% python3 -q
>>> import numpy as np
>>> from numpy import linalg as LA
>>> np.set_printoptions(suppress=True, linewidth=200)
>>> rd = lambda a: np.round(a, 3) + 0
>>> rng = np.random.default_rng(470323)
>>> z = rng.integers(0, 2, 3)
>>> F = np.triu((z[:, None] == z) & (rng.random((3, 3)) < 0.8), 1).astype(int)
>>> F += F.T
>>> F
array([[0, 1, 1],
       [1, 0, 0],
       [1, 0, 0]])
>>> # rows 1 and 2 are equal
>>> f, r1 = F[1], F[0]
>>> f @ f
np.int64(1)
>>> pr = (f @ r1) / (f @ f) * f
>>> np.outer(f, r1)
array([[0, 1, 1],
       [0, 0, 0],
       [0, 0, 0]])
>>> F @ F
array([[2, 0, 0],
       [0, 1, 1],
       [0, 1, 1]])
>>> F.sum(axis=0)
array([2, 1, 1])
>>> L = np.diag(F.sum(axis=1)) - F
>>> L
array([[ 2, -1, -1],
       [-1,  1,  0],
       [-1,  0,  1]])
>>> rd(LA.eigvalsh(L))
array([0., 1., 3.])
>>> (LA.eigvalsh(L) < 1e-8).sum()
np.int64(1)
>>> LA.matrix_rank(L)
np.int64(2)
>>> round(LA.det(L[1:, 1:]))
1
>>> other = np.array([[9, 1, -1], [4, -4, -2]])
>>> W2 = np.kron(other, F)
>>> LA.matrix_rank(W2)
np.int64(4)
>>> rd(LA.norm(W2, 2)), rd(LA.norm(other, 2) * LA.norm(F, 2))
(np.float64(14.201), np.float64(14.201))
>>> def softmax(z):
...     e = np.exp(z - z.max(axis=-1, keepdims=True))
...     return e / e.sum(axis=-1, keepdims=True)
... 
>>> rd(softmax(F[0] + 2))
array([0.155, 0.422, 0.422])
>>> softmax(F).sum(axis=1)
array([1., 1., 1.])
>>> rd(softmax(F[0]))
array([0.155, 0.422, 0.422])
>>> scores = F @ F.T / np.sqrt(3)
>>> rd(softmax(scores))
array([[0.613, 0.193, 0.193],
       [0.219, 0.39 , 0.39 ],
       [0.219, 0.39 , 0.39 ]])
>>> softmax(scores).round(6).argmax(axis=1)
array([0, 1, 1])
>>> A = np.load("m.npy")
>>> A
array([[-1.888,  1.848, -0.056],
       [-2.74 ,  1.385,  0.37 ],
       [ 0.694,  4.19 , -1.347],
       [-1.842,  2.075, -0.079],
       [-1.578,  0.959, -0.211],
       [-2.03 ,  3.396,  0.015],
       [-1.428, -0.812, -0.286],
       [-0.748,  6.539, -0.626],
       [-2.484, -0.02 ,  0.242],
       [ 2.618,  6.256, -2.309],
       [-3.74 ,  1.331,  0.87 ],
       [-2.679,  1.046,  0.34 ],
       [-4.235, -0.954,  1.117],
       [-3.817, -1.412,  0.908],
       [-0.623,  1.019, -0.688],
       [-3.96 ,  0.493,  0.98 ],
       [-2.835,  0.873,  0.417],
       [-2.996,  1.147,  0.498],
       [-3.824,  3.535,  0.912],
       [-1.322,  5.291, -0.339],
       [-0.665,  2.056, -0.668]])
>>> f, r1 = A[13], A[19]
>>> rd(f @ r1)
np.float64(-2.733)
>>> pr = (f @ r1) / (f @ f) * f
>>> rd(r1 - pr)
array([-1.922,  5.069, -0.196])
>>> rd((r1 - pr) @ f)
np.float64(0.0)
>>> hat = A @ LA.solve(A.T @ A, A.T)
>>> np.allclose(hat @ hat, hat)
True
>>> rd(LA.eigvalsh(hat))
array([0., 0., 0., 0., 0., 0., 0., 0., 0., 0., 0., 0., 0., 0., 0., 0., 0., 0., 1., 1., 1.])
>>> LA.matrix_rank(np.eye(21) - hat)
np.int64(18)
>>> cen = A - A.mean(axis=0)
>>> vecs = LA.svd(cen)[2][:2]
>>> other = cen - cen @ vecs.T @ vecs
>>> rd(np.cov(cen @ vecs.T, rowvar=False))
array([[7.013, 0.   ],
       [0.   , 1.45 ]])
>>> other = np.c_[A[:, :2] @ np.array([[-2, 2], [2, -1]]), np.array([1, 3, 0, 3, 1, 1, 1, -1, -1, -1, 3, 2, 2, -3, 1, 2, 3, 3, -1, 3, 3])]
>>> rd(other)
array([[  7.472,  -5.624,   1.   ],
       [  8.25 ,  -6.865,   3.   ],
       [  6.992,  -2.802,   0.   ],
       [  7.834,  -5.759,   3.   ],
       [  5.074,  -4.115,   1.   ],
       [ 10.852,  -7.456,   1.   ],
       [  1.232,  -2.044,   1.   ],
       [ 14.574,  -8.035,  -1.   ],
       [  4.928,  -4.948,  -1.   ],
       [  7.276,  -1.02 ,  -1.   ],
       [ 10.142,  -8.811,   3.   ],
       [  7.45 ,  -6.404,   2.   ],
       [  6.562,  -7.516,   2.   ],
       [  4.81 ,  -6.222,  -3.   ],
       [  3.284,  -2.265,   1.   ],
       [  8.906,  -8.413,   2.   ],
       [  7.416,  -6.543,   3.   ],
       [  8.286,  -7.139,   3.   ],
       [ 14.718, -11.183,  -1.   ],
       [ 13.226,  -7.935,   3.   ],
       [  5.442,  -3.386,   3.   ]])
>>> rd(LA.lstsq(A, other[:, 0])[0])
array([-2.,  2.,  0.])
>>> LA.matrix_rank(other)
np.int64(3)
>>> other = np.array([[-1.0], [0.9], [1.5]])
>>> W2 = np.array([[-0.8, -0.9, -0.9, 1.3]])
>>> M = other @ W2
>>> rd(M)
array([[ 0.8 ,  0.9 ,  0.9 , -1.3 ],
       [-0.72, -0.81, -0.81,  1.17],
       [-1.2 , -1.35, -1.35,  1.95]])
>>> rank = LA.matrix_rank(M)
>>> rank
np.int64(1)
>>> null = LA.svd(M)[2][rank:].T
>>> LA.matrix_rank(M.T @ M), LA.matrix_rank(M @ M.T)
(np.int64(1), np.int64(1))
>>> [int(LA.matrix_rank(M[:, :j + 1])) for j in range(4)]
[1, 1, 1, 1]
>>> null.shape
(4, 3)
>>> rd(M @ null)
array([[0., 0., 0.],
       [0., 0., 0.],
       [0., 0., 0.]])
>>> rd(null @ null.T)
array([[ 0.838, -0.182, -0.182,  0.263],
       [-0.182,  0.795, -0.205,  0.296],
       [-0.182, -0.205,  0.795,  0.296],
       [ 0.263,  0.296,  0.296,  0.572]])
>>> [int(LA.matrix_rank(np.delete(M, i, axis=0))) for i in range(3)]
[1, 1, 1]
>>> [round(float(x), 3) for x in LA.svd(M, compute_uv=False)[:3]]
[4.005, 0.0, 0.0]
>>> np.argsort(-LA.norm(M, axis=0).round(6), kind="stable")[:3]
array([3, 1, 2])
>>> LA.cond(M) > 100
np.True_
>>> np.unique(M.round(6), axis=0).shape
(3, 4)
>>> LA.lstsq(M[:-1].T, M[-1])[2]
np.int32(1)
>>> left, s, Vh = LA.svd(M)
>>> rd(s)
array([4.005, 0.   , 0.   ])
>>> np.argmax(s[:-1] / (s[1:] + 1e-6)) + 1
np.int64(1)
>>> other = left[:, :1] @ np.diag(s[:1]) @ Vh[:1]
>>> LA.matrix_rank(M, rtol=0.05)
np.int64(1)
>>> rd(softmax(M[1]))
array([0.106, 0.097, 0.097, 0.701])
>>> softmax(M).sum(axis=1)
array([1., 1., 1.])
>>> rd(softmax(M[1] + 2))
array([0.106, 0.097, 0.097, 0.701])
>>> scores = M @ M.T / np.sqrt(4)
>>> rd(softmax(scores + np.triu(np.full(scores.shape, -np.inf), 1)))
array([[1.   , 0.   , 0.   ],
       [0.033, 0.967, 0.   ],
       [0.001, 0.145, 0.855]])
>>> softmax(scores).round(6).argmax(axis=1)
array([0, 2, 2])
>>> arr = np.loadtxt("block7.csv", delimiter=",")
>>> arr
array([[-1.629,  0.104, -0.97 ],
       [-3.251,  0.094, -1.299],
       [-0.296,  0.153, -0.222],
       [ 0.899, -0.021,  0.414],
       [ 1.048, -0.024,  0.726],
       [-1.891,  0.007, -1.103],
       [-2.075,  0.07 , -0.88 ],
       [ 2.351, -0.003,  1.179],
       [-1.731,  0.243, -0.745],
       [-0.636, -0.074, -0.322],
       [-0.862,  0.099, -0.501],
       [ 0.163,  0.079,  0.111],
       [-0.929,  0.023, -0.349],
       [ 1.443, -0.14 ,  0.734],
       [-1.12 , -0.024, -0.422]])
>>> np.argsort(-LA.norm(arr, axis=0).round(6), kind="stable")[:3]
array([0, 2, 1])
>>> rd(LA.norm(arr, 2) / LA.norm(arr))
np.float64(0.997)
>>> other = np.array([[3, 0], [2, 0], [0, 3]])
>>> E = np.kron(np.eye(3, dtype=int), other)
>>> E
array([[3, 0, 0, 0, 0, 0],
       [2, 0, 0, 0, 0, 0],
       [0, 3, 0, 0, 0, 0],
       [0, 0, 3, 0, 0, 0],
       [0, 0, 2, 0, 0, 0],
       [0, 0, 0, 3, 0, 0],
       [0, 0, 0, 0, 3, 0],
       [0, 0, 0, 0, 2, 0],
       [0, 0, 0, 0, 0, 3]])
>>> hat = E @ LA.solve(E.T @ E, E.T)
>>> np.trace(hat)
np.float64(6.0)
>>> rd(np.diag(hat))
array([0.692, 0.308, 1.   , 0.692, 0.308, 1.   , 0.692, 0.308, 1.   ])
>>> LA.matrix_rank(np.eye(9) - hat)
np.int64(3)
>>> hat @ E[:, 2]
array([0., 0., 0., 3., 2., 0., 0., 0., 0.])
